In [1]: import numpy as np

In [2]: np.set_printoptions(suppress=True, linewidth=120)

In [3]: arr = np.load("out11.npy")

In [4]: print(arr)
[[-6  1  1  2  0  2  0  2]
 [-6  0  2  0  0  2  2  1]
 [-3  0  0  1  0  1  0  0]
 [-6  0  1  0  0  2  0  0]
 [-3  1  0  2  2  1  1  2]
 [ 0  1  2  1  1  0  0  0]
 [-3  2  1  0  2  1  2  1]
 [-6  2  2  0  0  2  2  2]
 [-3  1  0  2  2  1  1  2]
 [-6  1  1  0  1  2  1  1]]

In [5]: rank = np.linalg.matrix_rank(arr)

In [6]: print(rank)
7

In [7]: N = np.linalg.svd(arr)[2][rank:].T

In [8]: print(np.round(N[:, 0] / N[np.abs(N[:, 0]).round(6).argmax(), 0], 2) + 0)
[0.33 0.   0.   0.   0.   1.   0.   0.  ]

In [9]: print([int(np.linalg.matrix_rank(np.delete(arr, i, axis=0))) for i in range(10)])
[7, 7, 7, 7, 7, 7, 7, 7, 7, 7]

In [10]: print(np.round(arr @ N, 2) + 0)
[[0.]
 [0.]
 [0.]
 [0.]
 [0.]
 [0.]
 [0.]
 [0.]
 [0.]
 [0.]]

In [11]: print(np.round(N @ N.T, 2) + 0)
[[0.1 0.  0.  0.  0.  0.3 0.  0. ]
 [0.  0.  0.  0.  0.  0.  0.  0. ]
 [0.  0.  0.  0.  0.  0.  0.  0. ]
 [0.  0.  0.  0.  0.  0.  0.  0. ]
 [0.  0.  0.  0.  0.  0.  0.  0. ]
 [0.3 0.  0.  0.  0.  0.9 0.  0. ]
 [0.  0.  0.  0.  0.  0.  0.  0. ]
 [0.  0.  0.  0.  0.  0.  0.  0. ]]

In [12]: print([int(np.linalg.matrix_rank(arr[:, :j + 1])) for j in range(8)])
[1, 2, 3, 4, 5, 5, 6, 7]

In [13]: U, s, VT = np.linalg.svd(arr)

In [14]: print(np.argmax(s[:-1] / (s[1:] + 1e-6)) + 1)
7

In [15]: other = U[:, :7] @ np.diag(s[:7]) @ VT[:7]

In [16]: print(np.linalg.matrix_rank(arr, rtol=0.05))
6

In [17]: print(np.linalg.matrix_rank(other))
7

In [18]: print(round(np.abs(arr - other).max(), 2))
0.0

In [19]: feats = np.loadtxt("x.csv", delimiter=",")

In [20]: print(feats.round(2))
[[ 0.1   0.4   0.1  -0.1   1.3   1.8  -0.7   0.2  -0.8 ]
 [ 0.7   1.2   1.1   1.    0.   -0.5  -1.4  -0.5   0.  ]
 [-0.1  -1.1  -0.6  -0.7  -1.8   0.6   0.4  -1.4   0.9 ]
 [ 0.8  -1.   -2.7  -1.   -1.7  -1.3  -1.   -0.4   0.4 ]
 [-1.    0.4   0.3   0.6  -0.1   0.8  -2.7  -1.    1.4 ]
 [-1.4  -1.1   1.6   0.3   0.7   0.    1.9   0.2   1.2 ]
 [ 0.4  -1.    0.9  -0.8  -0.7   1.5  -0.2   0.1   0.7 ]
 [-0.6  -0.9  -1.2  -0.6  -0.5   0.2  -0.4  -1.1  -0.7 ]
 [-0.59 -1.   -1.24 -0.72 -0.43  0.16 -0.61 -1.05 -0.74]]

In [21]: assert feats == feats.T
---------------------------------------------------------------------------
ValueError                                Traceback (most recent call last)
Cell In[21], line 1
----> 1 assert feats == feats.T

ValueError: The truth value of an array with more than one element is ambiguous. Use a.any() or a.all()

In [22]: print(np.round((feats - feats.T) / 2, 2))
[[ 0.   -0.15  0.1  -0.45  1.15  1.6  -0.55  0.4  -0.11]
 [ 0.15  0.    1.1   1.   -0.2   0.3  -0.2   0.2   0.5 ]
 [-0.1  -1.1   0.    1.   -1.05 -0.5  -0.25 -0.1   1.07]
 [ 0.45 -1.   -1.    0.   -1.15 -0.8  -0.1   0.1   0.56]
 [-1.15  0.2   1.05  1.15  0.    0.05 -1.   -0.25  0.91]
 [-1.6  -0.3   0.5   0.8  -0.05  0.    0.2   0.    0.52]
 [ 0.55  0.2   0.25  0.1   1.   -0.2   0.    0.25  0.66]
 [-0.4  -0.2   0.1  -0.1   0.25  0.   -0.25  0.    0.18]
 [ 0.11 -0.5  -1.07 -0.56 -0.91 -0.52 -0.66 -0.18  0.  ]]

In [23]: print(np.allclose(feats @ feats.T, feats.T @ feats))
False

In [24]: print(round(np.trace(feats), 2))
-2.44
